In [1]: import numpy as np

In [2]: np.set_printoptions(precision=2, suppress=True, linewidth=140, legacy="1.25")

In [3]: tidy = lambda a: np.round(a, 2) + 0

In [4]: mat = np.array([[2, -1, 0, 0], [-1, 0, 0, 0], [0, 0, 2, -1], [0, 0, -1, 0]])

In [5]: mat
Out[5]: 
array([[ 2, -1,  0,  0],
       [-1,  0,  0,  0],
       [ 0,  0,  2, -1],
       [ 0,  0, -1,  0]])

In [6]: np.kron(np.eye(2, dtype=int), mat)
Out[6]: 
array([[ 2, -1,  0,  0,  0,  0,  0,  0],
       [-1,  0,  0,  0,  0,  0,  0,  0],
       [ 0,  0,  2, -1,  0,  0,  0,  0],
       [ 0,  0, -1,  0,  0,  0,  0,  0],
       [ 0,  0,  0,  0,  2, -1,  0,  0],
       [ 0,  0,  0,  0, -1,  0,  0,  0],
       [ 0,  0,  0,  0,  0,  0,  2, -1],
       [ 0,  0,  0,  0,  0,  0, -1,  0]])

In [7]: tidy(np.poly(mat))
Out[7]: array([ 1., -4.,  2.,  4.,  1.])

In [8]: tidy(np.linalg.eigvals(mat).sum().real)
Out[8]: 4.0

In [9]: np.einsum("ij,ji->", mat, mat)
Out[9]: 12

In [10]: np.einsum("ii->", mat)
Out[10]: 4

In [11]: tidy(np.linalg.eigvals(mat))
Out[11]: array([ 2.41, -0.41,  2.41, -0.41])

In [12]: np.flatnonzero(np.linalg.matrix_power((mat != 0) + (mat.T != 0) + np.eye(4), 4)[2])
Out[12]: array([2, 3])

In [13]: print((np.linalg.matrix_power((mat != 0) + (mat.T != 0) + np.eye(4), 4) > 0).astype(int))
[[1 1 0 0]
 [1 1 0 0]
 [0 0 1 1]
 [0 0 1 1]]

In [14]: q = mat.astype(float).copy()

In [15]: for j in range(4):
    ...:     q[:, j] -= q[:, :j] @ (q[:, :j].T @ q[:, j])
    ...:     q[:, j] /= np.linalg.norm(q[:, j])
    ...: 

In [16]: tidy(q.T @ q)
Out[16]: 
array([[1., 0., 0., 0.],
       [0., 1., 0., 0.],
       [0., 0., 1., 0.],
       [0., 0., 0., 1.]])

In [17]: tidy(q.T @ mat)
Out[17]: 
array([[ 2.24, -0.89,  0.  ,  0.  ],
       [ 0.  ,  0.45,  0.  ,  0.  ],
       [ 0.  ,  0.  ,  2.24, -0.89],
       [ 0.  ,  0.  ,  0.  ,  0.45]])

In [18]: print(tidy(q))
[[ 0.89 -0.45  0.    0.  ]
 [-0.45 -0.89  0.    0.  ]
 [ 0.    0.    0.89 -0.45]
 [ 0.    0.   -0.45 -0.89]]

In [19]: vals, V = np.linalg.eig(mat)

In [20]: tidy(np.sort(np.linalg.eigvals(mat.T)))
Out[20]: array([-0.41, -0.41,  2.41,  2.41])

In [21]: print(tidy(np.sort(np.linalg.eigvals(np.linalg.inv(mat)))))
[-2.41 -2.41  0.41  0.41]

In [22]: tidy(mat @ V[:, 0] - vals[0] * V[:, 0])
Out[22]: array([0., 0., 0., 0.])

In [23]: tidy(vals)
Out[23]: array([ 2.41, -0.41,  2.41, -0.41])

In [24]: print(np.prod(vals))
1.0
